% python3 -q
>>> import numpy as np
>>> from numpy import linalg as LA
>>> np.set_printoptions(precision=2, suppress=True, linewidth=100, sign=" ")
>>> A2 = np.array([[0, 0, 3, 0, 3, -3, 3, 3, -2],
...     [2, -1, -1, -1, -2, 3, 3, 0, 2],
...     [-3, 0, 0, -3, 1, 1, 0, 1, -2],
...     [1, -2, -2, -2, -2, 1, 2, -3, 0],
...     [-1, -3, -3, 2, 1, 1, 3, 2, -2],
...     [-2, 1, 1, -1, -2, 2, -3, -3, 0],
...     [3, -1, -1, -1, 3, -2, -1, -2, 1],
...     [1, 3, 1, -3, 2, 0, 0, -2, 3],
...     [-3, 0, 0, 3, 1, 3, 2, 3, -3]])
>>> W0 = np.triu(A2)
>>> print(W0)
[[ 0  0  3  0  3 -3  3  3 -2]
 [ 0 -1 -1 -1 -2  3  3  0  2]
 [ 0  0  0 -3  1  1  0  1 -2]
 [ 0  0  0 -2 -2  1  2 -3  0]
 [ 0  0  0  0  1  1  3  2 -2]
 [ 0  0  0  0  0  2 -3 -3  0]
 [ 0  0  0  0  0  0 -1 -2  1]
 [ 0  0  0  0  0  0  0 -2  3]
 [ 0  0  0  0  0  0  0  0 -3]]
>>> # triangular: eigenvalues sit on the diagonal
>>> print(W0 @ W0)
[[  0   0   0  -9   6   0  15   6   6]
 [  0   1   1   6   1  -1 -23 -17   1]
 [  0   0   0   6   7   0  -6   6   7]
 [  0   0   0   4   2  -2 -15   1  -3]
 [  0   0   0   0   1   3  -3 -11  13]
 [  0   0   0   0   0   4  -3   6 -12]
 [  0   0   0   0   0   0   1   6 -10]
 [  0   0   0   0   0   0   0   4 -15]
 [  0   0   0   0   0   0   0   0   9]]
>>> feats = np.load("case8.npy")
>>> print(feats)
[[ 2  0  2  0  0]
 [ 4  0  0  2  0]
 [ 4  0  0  2  0]
 [ 4  0  0  2  0]
 [ 4  0  0  2  0]
 [ 4  0  0  2  0]
 [ 4  0  0  2  0]
 [ 4  0  0  2  0]
 [ 4  0  0  2  0]
 [ 4  0  0  2  0]
 [ 2  0  2  0  0]
 [ 3  0  0  0  0]
 [ 3  0  0  0  0]
 [ 3  0  0  0  0]
 [ 2  0  2  0  0]
 [ 2  0  2  0  0]
 [ 4  0  0  2  0]
 [ 2  0  2  0  0]
 [ 3  0  0  0  0]
 [ 2  0  2  0  0]
 [ 2  0  2  0  0]
 [ 4  0  0  2  0]
 [ 2  0  2  0  0]
 [ 3  0  0  0  0]
 [ 2  0  2  0  0]
 [ 4  0  0  2  0]
 [ 2  0  2  0  0]
 [ 2  0  2  0  0]
 [ 2  0  2  0  0]
 [ 2  0  2  0  0]
 [ 2  0  2  0  0]
 [ 4  0  0  2  0]
 [ 2  0  2  0  0]
 [ 3  0  0  0  0]
 [ 3  0  0  0  0]
 [ 3  0  0  0  0]]
>>> print(LA.lstsq(feats[:-1].T, feats[-1])[2])
3
>>> print(np.unique(feats.round(6), axis=0).shape)
(3, 5)
>>> print(np.allclose(feats[:-1].T @ LA.lstsq(feats[:-1].T, feats[-1])[0], feats[-1]))
True
>>> print(np.round(np.trace(LA.pinv(feats) @ feats), 2))
3.0
>>> rk = LA.matrix_rank(feats)
>>> print(rk)
3
>>> N = LA.svd(feats)[2][rk:].T
>>> print(N.shape)
(5, 2)
>>> print(LA.matrix_rank(feats.T @ feats), LA.matrix_rank(feats @ feats.T))
3 3
>>> print([int(LA.matrix_rank(np.delete(feats, i, axis=0))) for i in range(36)])
[3, 3, 3, 3, 3, 3, 3, 3, 3, 3, 3, 3, 3, 3, 3, 3, 3, 3, 3, 3, 3, 3, 3, 3, 3, 3, 3, 3, 3, 3, 3, 3, 3, 3, 3, 3]
>>> print([int(LA.matrix_rank(feats[:i])) for i in range(1, len(feats) + 1)])
[1, 2, 2, 2, 2, 2, 2, 2, 2, 2, 2, 3, 3, 3, 3, 3, 3, 3, 3, 3, 3, 3, 3, 3, 3, 3, 3, 3, 3, 3, 3, 3, 3, 3, 3, 3]
>>> print([int(LA.matrix_rank(feats[:, :j + 1])) for j in range(5)])
[1, 1, 2, 3, 3]
>>> print([round(float(x), 2) for x in LA.svd(feats, compute_uv=False)[:3]])
[19.59, 7.63, 3.17]
>>> print(np.argsort(-LA.norm(feats, axis=0).round(6), kind="stable")[:3])
[ 0  2  3]
>>> print(LA.norm(feats, axis=1).argmax())
1
>>> print(round(float(LA.norm(feats, "nuc")), 2))
30.39
>>> print(LA.norm(feats, axis=1))
[ 2.83  4.47  4.47  4.47  4.47  4.47  4.47  4.47  4.47  4.47  2.83  3.    3.    3.    2.83  2.83
  4.47  2.83  3.    2.83  2.83  4.47  2.83  3.    2.83  4.47  2.83  2.83  2.83  2.83  2.83  4.47
  2.83  3.    3.    3.  ]
>>> print(round(LA.norm(feats, 1), 2), round(LA.norm(feats, np.inf), 2))
106.0 6.0
>>> print(round(LA.norm(feats, 2), 2))
19.59
>>> print(round(LA.norm(feats) ** 2 / LA.norm(feats, 2) ** 2, 2))
1.18
>>> rk = LA.matrix_rank(W0)
>>> print(rk)
8
>>> N = LA.svd(W0)[2][rk:].T
>>> print(N @ N.T)
[[ 1.  0.  0.  0.  0.  0.  0.  0.  0.]
 [ 0.  0.  0.  0.  0.  0.  0.  0.  0.]
 [ 0.  0.  0.  0.  0.  0.  0.  0.  0.]
 [ 0.  0.  0.  0.  0.  0.  0.  0.  0.]
 [ 0.  0.  0.  0.  0.  0.  0.  0.  0.]
 [ 0.  0.  0.  0.  0.  0.  0.  0.  0.]
 [ 0.  0.  0.  0.  0.  0.  0.  0.  0.]
 [ 0.  0.  0.  0.  0.  0.  0.  0.  0.]
 [ 0.  0.  0.  0.  0.  0.  0.  0.  0.]]
>>> print([int(LA.matrix_rank(np.delete(W0, i, axis=0))) for i in range(9)])
[7, 7, 8, 8, 8, 8, 8, 8, 8]
>>> A = np.loadtxt("data.csv", delimiter=",")
>>> print(A)
[[ 0.23  0.23 -0.05  0.23  0.23 -0.05  0.14]
 [ 0.23  0.23 -0.05  0.23  0.23 -0.05  0.14]
 [-0.05 -0.05  0.01 -0.05 -0.05  0.01 -0.03]
 [ 0.23  0.23 -0.05  0.23  0.23 -0.05  0.14]
 [ 0.23  0.23 -0.05  0.23  0.23 -0.05  0.14]
 [-0.05 -0.05  0.01 -0.05 -0.05  0.01 -0.03]
 [ 0.14  0.14 -0.03  0.14  0.14 -0.03  0.08]]
>>> # rows 0 and 1 are equal
>>> rng = np.random.default_rng(96)
>>> A2 = A + rng.integers(-2, 3, (7, 1)) @ rng.integers(-2, 3, (1, 7))
>>> print(A2)
[[ 0.23  4.23 -0.05 -1.77  2.23 -4.05 -3.86]
 [ 0.23  2.23 -0.05 -0.77  1.23 -2.05 -1.86]
 [-0.05  3.95  0.01 -2.05  1.95 -3.99 -4.03]
 [ 0.23  2.23 -0.05 -0.77  1.23 -2.05 -1.86]
 [ 0.23 -1.77 -0.05  1.23 -0.77  1.95  2.14]
 [-0.05 -0.05  0.01 -0.05 -0.05  0.01 -0.03]
 [ 0.14  4.14 -0.03 -1.86  2.14 -4.03 -3.92]]
>>> print(np.round(LA.svd(A2 - A, compute_uv=False), 2) + 0)
[ 14.49   0.     0.     0.     0.     0.     0.  ]
>>> print(LA.matrix_rank(A2 - A, tol=1e-8))
1
>>> A2 = np.array([[2, 7, 0],
...     [7, 2, 2],
...     [0, 2, 2],
...     [8, 0, 4],
...     [0, 3, 2],
...     [2, 3, 0],
...     [5, 7, 3]])
>>> print(A2.T @ A.T)
[[ 4.41  4.41 -0.88  4.41  4.41 -0.88  2.65]
 [ 3.42  3.42 -0.68  3.42  3.42 -0.68  2.05]
 [ 2.12  2.12 -0.42  2.12  2.12 -0.42  1.27]]
>>> print(A @ A2)
[[ 4.41  3.42  2.12]
 [ 4.41  3.42  2.12]
 [-0.88 -0.68 -0.42]
 [ 4.41  3.42  2.12]
 [ 4.41  3.42  2.12]
 [-0.88 -0.68 -0.42]
 [ 2.65  2.05  1.27]]
>>> print(np.einsum("ik,kj->ij", A, A2))
[[ 4.41  3.42  2.12]
 [ 4.41  3.42  2.12]
 [-0.88 -0.68 -0.42]
 [ 4.41  3.42  2.12]
 [ 4.41  3.42  2.12]
 [-0.88 -0.68 -0.42]
 [ 2.65  2.05  1.27]]
>>> print(LA.matrix_rank(A @ A2))
1
